$ python -q
>>> import numpy as np
>>> np.set_printoptions(suppress=True, linewidth=200)
>>> A = np.loadtxt("data.csv", delimiter=",")
>>> A
array([[ -2.6,   2. , -10.2,  -3.5,   5.1,   2.3],
       [ -2. ,   1.2,  -6.4,  -2.2,   3. ,   1. ],
       [  3.1,  -2.9,  12.2,   4.8,  -5.8,  -2.9],
       [ -1.6,   2.2,  -7.6,  -3. ,   3.9,   1.3],
       [ -0.5,   0.6,  -3.9,  -1.6,   1.7,   0.8],
       [  0.6,  -0.9,   4.2,   1.9,  -1.7,  -0.7],
       [ -0.1,  -0.3,  -0.4,   0. ,   0.4,   0. ],
       [  4.1,  -4.5,  16.7,   6. ,  -8.8,  -3.4],
       [ -1.8,   2.1,  -9.3,  -2.6,   5.1,   2.2],
       [ -0.2,   0.7,  -2.3,  -0.6,   1.1,   0.3],
       [  3.2,  -2.4,  12.8,   5. ,  -6.6,  -2.6],
       [  2.3,  -2.3,   9.3,   3.5,  -5.3,  -2.4],
       [  1.8,  -1.5,   7.1,   2.2,  -2.7,  -1.4],
       [ -0.5,  -0.3,   0.9,   0.5,  -0.3,  -0.1],
       [  4.3,  -4.5,  18.9,   7.2,  -9.4,  -4.5],
       [  0.9,  -0.4,   2.2,   1.4,  -1. ,  -0.2],
       [  1.3,  -1.5,   6.5,   1.9,  -3. ,  -1.4],
       [  1. ,  -0.8,   3.6,   1. ,  -2.1,  -0.9],
       [ -5.5,   6. , -23.3,  -8.9,  11.4,   5.9],
       [ -0.1,   0.3,  -2.2,  -0.8,   1.2,   0.5],
       [ -2.1,   1.9,  -8.3,  -3.1,   4.2,   1.9],
       [ -0.3,   0.6,  -2.6,  -1.2,   1.1,   0.9],
       [ -0.4,   1.1,  -3.1,  -0.9,   1.1,   0.6],
       [ -1.5,   1.3,  -5.8,  -2.2,   3.4,   1.9],
       [  2.7,  -2. ,   9. ,   3.2,  -4.5,  -2.1],
       [  0.8,   0. ,   1.8,   0.6,  -0.8,  -0.2],
       [  2.6,  -2.5,  10.4,   4.1,  -4.8,  -2.7],
       [  1.5,  -1.2,   7.3,   2.4,  -3.9,  -1.9],
       [  1.8,  -1.9,   6.6,   2.9,  -4.1,  -1.6],
       [ -1.7,   2.2,  -8. ,  -3.2,   4.1,   2.1],
       [  0.2,   0. ,  -0.7,  -0.3,  -0.2,   0. ],
       [  0.4,   0.1,   0.5,   0.1,  -0.3,   0.3],
       [  3.3,  -2.8,  13. ,   5.1,  -6.1,  -2.8],
       [  1.1,  -1.8,   5.1,   2.3,  -2.4,  -1.3],
       [ -4.6,   4.9, -20.6,  -7.4,   9.6,   5.2]])
>>> round(np.log10(np.linalg.cond(A)))
2
>>> round(float(np.linalg.norm(A, 2) / np.linalg.norm(A)), 1)
1.0
>>> np.linalg.cond(A) > 100
np.False_
>>> left, sig, Vt = np.linalg.svd(A)
>>> sig.round(1)
array([69.5,  2.1,  1.9,  1.7,  1.4,  1.4])
>>> A2 = left[:, :1] @ np.diag(sig[:1]) @ Vt[:1]
>>> round(float(np.linalg.norm(A - A2, 2)), 1), np.round(sig[1], 1)
(2.1, np.float64(2.1))
>>> np.round(np.abs(A - A2).max(), 1)
np.float64(0.8)
>>> Ac = (A - A.mean(axis=0)) / A.std(axis=0)
>>> np.argwhere(np.abs(Ac) > 2)
array([[18,  0],
       [18,  1],
       [18,  2],
       [18,  3],
       [18,  4],
       [18,  5],
       [34,  0],
       [34,  1],
       [34,  2],
       [34,  3],
       [34,  4],
       [34,  5]])
>>> np.round(Ac.std(axis=0), 1)
array([1., 1., 1., 1., 1., 1.])
>>> beta = np.linalg.lstsq(np.delete(Ac, 2, axis=1), Ac[:, 2])[0]
>>> beta.round(1)
array([ 0.1, -0.1,  0.3, -0.4, -0.1])
>>> np.round(1 - np.var(Ac[:, 2] - np.delete(Ac, 2, axis=1) @ beta), 1)
np.float64(1.0)
>>> np.abs(beta).argmax()
np.int64(3)
>>> A2 = A / np.sqrt((A ** 2).mean(axis=1, keepdims=True))
>>> np.linalg.matrix_rank(A2) == np.linalg.matrix_rank(A)
np.True_
>>> P = A @ np.linalg.solve(A.T @ A, A.T)
>>> np.round(np.diag(P), 1) + 0
array([0.1, 0.2, 0.1, 0.2, 0.2, 0.2, 0.1, 0.4, 0.4, 0.1, 0.3, 0.1, 0.3, 0.2, 0.1, 0.2, 0.1, 0.1, 0.3, 0.1, 0. , 0.1, 0.2, 0.2, 0.1, 0.1, 0.1, 0.2, 0.2, 0.1, 0.1, 0.1, 0.2, 0.1, 0.3])
>>> np.round(P @ A[:, 0], 1)
array([-2.6, -2. ,  3.1, -1.6, -0.5,  0.6, -0.1,  4.1, -1.8, -0.2,  3.2,  2.3,  1.8, -0.5,  4.3,  0.9,  1.3,  1. , -5.5, -0.1, -2.1, -0.3, -0.4, -1.5,  2.7,  0.8,  2.6,  1.5,  1.8, -1.7,  0.2,  0.4,
        3.3,  1.1, -4.6])
